% python3 -q
>>> import numpy as np
>>> from numpy import linalg as LA
>>> np.set_printoptions(precision=4, suppress=True, linewidth=200, floatmode="fixed")
>>> rnd = lambda a: np.round(a, 4) + 0
>>> F = np.loadtxt("out0.csv", delimiter=",")
>>> F
array([[ 3.0500,  0.0000,  3.0000,  1.0000, -2.0000,  1.0000,  1.0000, -2.0000,  1.0000],
       [-2.0000, -0.9500, -2.0000,  3.0000, -2.0000,  2.0000,  2.0000,  0.0000, -3.0000],
       [-1.0000,  0.0000,  2.0500,  3.0000, -1.0000,  3.0000, -2.0000,  3.0000,  0.0000],
       [-3.0000,  0.0000,  2.0000, -2.9500,  1.0000, -1.0000,  2.0000,  0.0000, -1.0000],
       [-2.0000, -2.0000, -3.0000, -2.0000, -2.9500,  2.0000,  0.0000,  1.0000,  3.0000],
       [ 1.0000,  2.0000,  2.0000,  3.0000,  2.0000, -1.9500,  3.0000, -2.0000,  3.0000],
       [ 1.0000, -3.0000,  1.0000, -1.0000,  0.0000,  2.0000,  3.0500,  1.0000, -3.0000],
       [-3.0000, -3.0000,  3.0000, -2.0000, -3.0000, -3.0000, -2.0000, -0.9500,  0.0000],
       [ 3.0000,  0.0000,  3.0000,  1.0000, -2.0000,  1.0000,  1.0000, -2.0000,  1.0500]])
>>> q, evecs = LA.qr(F[:, :8])[0], LA.qr(F[:, 8:])[0]
>>> sig = LA.svd(q.T @ evecs, compute_uv=False)
>>> (sig > 0.9).sum()
np.int64(1)
>>> U, sig, VT = LA.svd(F)
>>> rnd(sig)
array([9.8192, 8.2470, 7.6019, 6.7990, 5.6961, 4.9078, 4.0531, 2.1254, 0.0099])
>>> np.argmax(sig[:-1] / (sig[1:] + 1e-6)) + 1
np.int64(8)
>>> out = U[:, :8] @ np.diag(sig[:8]) @ VT[:8]
>>> rnd(LA.norm(F - out, 2)), rnd(sig[8])
(np.float64(0.0099), np.float64(0.0099))
>>> LA.matrix_rank(F, rtol=0.05)
np.int64(8)
>>> X = np.loadtxt("m.csv", delimiter=",")
>>> X
array([[ 0.0000,  2.0000, -1.0000,  2.0000, -3.0000, -2.0000,  3.0000,  2.0000,  1.0000,  0.0000,  2.0000],
       [ 3.0000, -2.0000, -2.0000, -2.0000, -3.0000,  1.0000, -2.0000,  1.0000,  2.0000,  0.0000,  2.0000],
       [ 2.0000, -3.0000, -1.0000, -1.0000, -3.0000,  3.0000,  3.0000, -2.0000,  0.0000,  1.0000,  1.0000],
       [ 3.0000, -1.0000, -3.0000,  3.0000,  0.0000,  3.0000,  1.0000, -2.0000, -1.0000, -1.0000,  3.0000],
       [-2.0000,  1.0000,  0.0000,  2.0000,  1.0000,  3.0000,  2.0000,  1.0000, -2.0000,  3.0000,  0.0000],
       [ 0.0000, -3.0000,  3.0000,  0.0000,  3.0000,  3.0000, -1.0000,  2.0000,  0.0000,  1.0000,  0.0000],
       [ 3.0000, -2.0000, -3.0000,  0.0000,  1.0000,  1.0000, -3.0000,  3.0000,  0.0000, -3.0000,  2.0000],
       [ 2.0000, -3.0000, -3.0000, -1.0000,  2.0000,  2.0000,  2.0000,  0.0000,  2.0000, -3.0000,  2.0000],
       [-2.0000,  0.0000, -2.0000,  3.0000, -3.0000,  0.0000, -2.0000, -1.0000,  1.0000, -3.0000, -1.0000],
       [-2.0000, -2.0000,  1.0000,  2.0000, -2.0000, -3.0000,  1.0000,  3.0000, -1.0000, -1.0000,  1.0000],
       [ 3.0000,  1.0000,  1.0000, -2.0000,  0.0000,  1.0000,  3.0000, -2.0000, -2.0000,  1.0000, -2.0000]])
>>> np.argsort(-LA.norm(X, axis=0).round(6), kind="stable")[:3]
array([0, 5, 4])
>>> rnd(np.abs(LA.svd(X)[2][-1]))
array([0.2599, 0.3050, 0.3215, 0.3543, 0.1655, 0.3106, 0.0233, 0.0325, 0.2515, 0.4423, 0.4757])
>>> rnd(LA.norm(X, 2) / LA.norm(X))
np.float64(0.5423)
>>> round(np.log10(LA.cond(X)))
2
>>> LA.matrix_rank(X, rtol=0.1)
np.int64(10)
>>> out = LA.inv(X)
>>> rnd(LA.inv(out))
array([[ 0.0000,  2.0000, -1.0000,  2.0000, -3.0000, -2.0000,  3.0000,  2.0000,  1.0000,  0.0000,  2.0000],
       [ 3.0000, -2.0000, -2.0000, -2.0000, -3.0000,  1.0000, -2.0000,  1.0000,  2.0000,  0.0000,  2.0000],
       [ 2.0000, -3.0000, -1.0000, -1.0000, -3.0000,  3.0000,  3.0000, -2.0000,  0.0000,  1.0000,  1.0000],
       [ 3.0000, -1.0000, -3.0000,  3.0000,  0.0000,  3.0000,  1.0000, -2.0000, -1.0000, -1.0000,  3.0000],
       [-2.0000,  1.0000,  0.0000,  2.0000,  1.0000,  3.0000,  2.0000,  1.0000, -2.0000,  3.0000,  0.0000],
       [ 0.0000, -3.0000,  3.0000,  0.0000,  3.0000,  3.0000, -1.0000,  2.0000,  0.0000,  1.0000,  0.0000],
       [ 3.0000, -2.0000, -3.0000,  0.0000,  1.0000,  1.0000, -3.0000,  3.0000,  0.0000, -3.0000,  2.0000],
       [ 2.0000, -3.0000, -3.0000, -1.0000,  2.0000,  2.0000,  2.0000,  0.0000,  2.0000, -3.0000,  2.0000],
       [-2.0000,  0.0000, -2.0000,  3.0000, -3.0000,  0.0000, -2.0000, -1.0000,  1.0000, -3.0000, -1.0000],
       [-2.0000, -2.0000,  1.0000,  2.0000, -2.0000, -3.0000,  1.0000,  3.0000, -1.0000, -1.0000,  1.0000],
       [ 3.0000,  1.0000,  1.0000, -2.0000,  0.0000,  1.0000,  3.0000, -2.0000, -2.0000,  1.0000, -2.0000]])
>>> rnd(LA.slogdet(X)[0])
np.float64(1.0)
